% python3 -q
>>> import numpy as np
>>> np.set_printoptions(precision=2, suppress=True, linewidth=160, legacy="1.25")
>>> def rnd(a):
...     return np.round(a, 2) + 0
... 
>>> A = np.load("data.npy")
>>> A
array([[-0.82, -1.27,  0.05],
       [-1.75, -2.73,  0.39],
       [ 0.87,  1.16, -0.06],
       [ 1.87,  2.77, -0.16],
       [-0.1 , -0.21,  0.03],
       [-0.87, -1.31,  0.15],
       [ 0.04, -0.07,  0.07],
       [ 0.08,  0.06,  0.16],
       [-1.81, -2.65,  0.34],
       [ 1.73,  2.56, -0.14],
       [ 0.03,  0.08,  0.08],
       [ 0.08, -0.01, -0.13],
       [-1.76, -2.59,  0.1 ],
       [-1.93, -2.53,  0.3 ]])
>>> def softmax(z):
...     e = np.exp(z - z.max(axis=-1, keepdims=True))
...     return e / e.sum(axis=-1, keepdims=True)
... 
>>> rnd(softmax(A[3]))
array([0.28, 0.68, 0.04])
>>> rnd(softmax(10 * A[3]))
array([0., 1., 0.])
>>> rnd(softmax(A).sum(axis=1))
array([1., 1., 1., 1., 1., 1., 1., 1., 1., 1., 1., 1., 1., 1.])
>>> rnd(softmax(A[3] + -2))
array([0.28, 0.68, 0.04])
>>> S = A @ A.T / np.sqrt(3)
>>> softmax(S).round(6).argmax(axis=1)
array([1, 1, 3, 3, 1, 1, 1, 3, 1, 3, 3, 3, 1, 1])
>>> rnd(softmax(S)[3] @ A)
array([ 1.79,  2.65, -0.15])
>>> A.sum(axis=0)
array([-4.34, -6.74,  1.18])
>>> rnd(np.linalg.svd(A, compute_uv=False))
array([8.29, 0.36, 0.24])
>>> A.shape
(14, 3)
>>> rnd(A.sum(axis=1))
array([-2.04, -4.09,  1.97,  4.48, -0.28, -2.03,  0.04,  0.3 , -4.12,  4.15,  0.19, -0.06, -4.25, -4.16])
>>> A[14]
Traceback (most recent call last):
  File "<python-input-17>", line 1, in <module>
    A[14]
    ~^^^^
IndexError: index 14 is out of bounds for axis 0 with size 14
>>> np.count_nonzero(A)
42
>>> np.linalg.matrix_rank(A)
3
>>> rnd(np.linalg.norm(A))
8.3
>>> W1 = np.array([[0, 1, 1], [3, 3, 3], [3, 3, 2]])
>>> b = np.array([1, -5, -5])
>>> hid = np.maximum(A @ W1 + b, 0)
>>> rnd(hid)
array([[0.  , 0.  , 0.  ],
       [0.  , 0.  , 0.  ],
       [4.3 , 0.  , 0.  ],
       [8.83, 4.7 , 4.86],
       [0.46, 0.  , 0.  ],
       [0.  , 0.  , 0.  ],
       [1.  , 0.  , 0.  ],
       [1.66, 0.  , 0.  ],
       [0.  , 0.  , 0.  ],
       [8.26, 3.99, 4.13],
       [1.48, 0.  , 0.  ],
       [0.58, 0.  , 0.  ],
       [0.  , 0.  , 0.  ],
       [0.  , 0.  , 0.  ]])
>>> (hid > 0).astype(int)
array([[0, 0, 0],
       [0, 0, 0],
       [1, 0, 0],
       [1, 1, 1],
       [1, 0, 0],
       [0, 0, 0],
       [1, 0, 0],
       [1, 0, 0],
       [0, 0, 0],
       [1, 1, 1],
       [1, 0, 0],
       [1, 0, 0],
       [0, 0, 0],
       [0, 0, 0]])
>>> np.linalg.matrix_rank(hid)
3
>>> rnd((hid > 0).mean(axis=0))
array([0.57, 0.14, 0.14])
>>> basis = np.array([[2, -1, -3], [3, -2, -3], [-1, 2, 1]])
>>> (hid @ basis).round(6).argmax(axis=1)
array([0, 0, 0, 0, 0, 0, 0, 0, 0, 0, 0, 0, 0, 0])
>>> U, sigma, VT = np.linalg.svd(A, full_matrices=False)
>>> U.shape, sigma.shape, VT.shape
((14, 3), (3,), (3, 3))
>>> rnd(VT @ VT.T)
array([[1., 0., 0.],
       [0., 1., 0.],
       [0., 0., 1.]])
>>> rnd(np.abs(VT[0]))
array([0.56, 0.82, 0.07])
>>> rnd(sigma)
array([8.29, 0.36, 0.24])
>>> np.allclose(U * sigma @ VT, A)
True
>>> rnd(np.sqrt((sigma ** 2).sum())), rnd(np.linalg.norm(A))
(8.3, 8.3)
>>> rnd(U.T @ U)
array([[1., 0., 0.],
       [0., 1., 0.],
       [0., 0., 1.]])
>>> J = np.array([[0.3, -0.3, -0.1, 2.0],
...     [-0.4, 1.4, 0.1, -0.2],
...     [0.7, 0.8, -1.3, -0.1]])
>>> J
array([[ 0.3, -0.3, -0.1,  2. ],
       [-0.4,  1.4,  0.1, -0.2],
       [ 0.7,  0.8, -1.3, -0.1]])
>>> rnd(np.linalg.norm(J))
3.03
>>> rnd(J.sum(axis=1))
array([1.9, 0.9, 0.1])
>>> J.shape
(3, 4)
>>> rnd(J.sum(axis=0))
array([ 0.6,  1.9, -1.3,  1.7])
>>> np.abs(J).max()
2.0
>>> rnd(J.mean(axis=0))
array([ 0.2 ,  0.63, -0.43,  0.57])
>>> np.unravel_index(np.abs(J).argmax(), J.shape)
(0, 3)
>>> A2 = J / np.linalg.norm(J, axis=1, keepdims=True)
>>> G = A2 @ A2.T
>>> rnd(np.degrees(np.arccos(np.clip(G[1, 2], -1, 1))))
72.87
>>> A2 = J / np.sqrt((J ** 2).mean(axis=1, keepdims=True))
>>> rnd(A2[2])
array([ 0.83,  0.95, -1.55, -0.12])
>>> np.linalg.matrix_rank(J - J.mean(axis=1, keepdims=True))
3
>>> np.linalg.matrix_rank(A2) == np.linalg.matrix_rank(J)
True
>>> rnd(softmax(10 * J[2]))
array([0.27, 0.73, 0.  , 0.  ])
>>> rnd(softmax(J[2] + -2))
array([0.37, 0.41, 0.05, 0.17])
>>> S = J @ J.T / np.sqrt(4)
>>> rnd(softmax(S + np.triu(np.full(S.shape, -np.inf), 1)))
array([[1.  , 0.  , 0.  ],
       [0.17, 0.83, 0.  ],
       [0.15, 0.22, 0.63]])
>>> rnd(softmax(S)[2] @ J)
array([ 0.4 ,  0.77, -0.81,  0.18])
>>> r0, v = J[2], J[1]
>>> rnd(r0 @ v)
0.73
>>> pr = (r0 @ v) / (r0 @ r0) * r0
>>> rnd(pr)
array([ 0.18,  0.21, -0.34, -0.03])
>>> rnd(v - pr)
array([-0.58,  1.19,  0.44, -0.17])
>>> rnd((v - pr) @ r0)
0.0
>>> F = np.array([[-0.3, 0.1, 0.1],
...     [1.5, -1.1, -1.4],
...     [2.7, -0.7, 1.0],
...     [1.2, -1.1, -3.2],
...     [-0.8, 1.3, 0.8],
...     [1.3, 0.6, -0.4],
...     [0.5, 2.4, -0.5],
...     [-1.2, 0.3, -0.1],
...     [0.1, -0.3, -0.5],
...     [0.7, -0.2, 0.1],
...     [0.1, -0.2, 0.5],
...     [-1.0, 0.1, 0.5]])
>>> F[4] *= 3
>>> rnd(F)
array([[-0.3,  0.1,  0.1],
       [ 1.5, -1.1, -1.4],
       [ 2.7, -0.7,  1. ],
       [ 1.2, -1.1, -3.2],
       [-2.4,  3.9,  2.4],
       [ 1.3,  0.6, -0.4],
       [ 0.5,  2.4, -0.5],
       [-1.2,  0.3, -0.1],
       [ 0.1, -0.3, -0.5],
       [ 0.7, -0.2,  0.1],
       [ 0.1, -0.2,  0.5],
       [-1. ,  0.1,  0.5]])
>>> labels = F[:, 0] > np.median(F[:, 0])
>>> r0 = F[labels].mean(axis=0) - F[~labels].mean(axis=0)
>>> ((F - F.mean(axis=0)) @ r0 > 0).astype(int)
array([0, 1, 1, 1, 0, 1, 0, 0, 1, 1, 0, 0])
>>> rnd((((F - F.mean(axis=0)) @ r0 > 0) == labels).mean())
0.83
>>> x0 = np.array([0, 5, 7])
>>> h = np.maximum(F @ x0, 0)
>>> rnd(np.tanh(F @ x0))
array([ 0.83, -1.  ,  1.  , -1.  ,  1.  ,  0.2 ,  1.  ,  0.66, -1.  , -0.29,  0.99,  1.  ])
>>> rnd(F.T @ h)
array([-78.23, 159.9 ,  89.58])
>>> rnd(np.maximum(F @ x0, 0) - np.maximum(-F @ x0, 0))
array([  1.2, -15.3,   3.5, -27.9,  36.3,   0.2,   8.5,   0.8,  -5. ,  -0.3,   2.5,   4. ])
>>> rnd(h)
array([ 1.2,  0. ,  3.5,  0. , 36.3,  0.2,  8.5,  0.8,  0. ,  0. ,  2.5,  4. ])
>>> rnd(F * (h > 1e-9)[:, None])
array([[-0.3,  0.1,  0.1],
       [ 0. ,  0. ,  0. ],
       [ 2.7, -0.7,  1. ],
       [ 0. ,  0. ,  0. ],
       [-2.4,  3.9,  2.4],
       [ 1.3,  0.6, -0.4],
       [ 0.5,  2.4, -0.5],
       [-1.2,  0.3, -0.1],
       [ 0. ,  0. ,  0. ],
       [ 0. ,  0. ,  0. ],
       [ 0.1, -0.2,  0.5],
       [-1. ,  0.1,  0.5]])
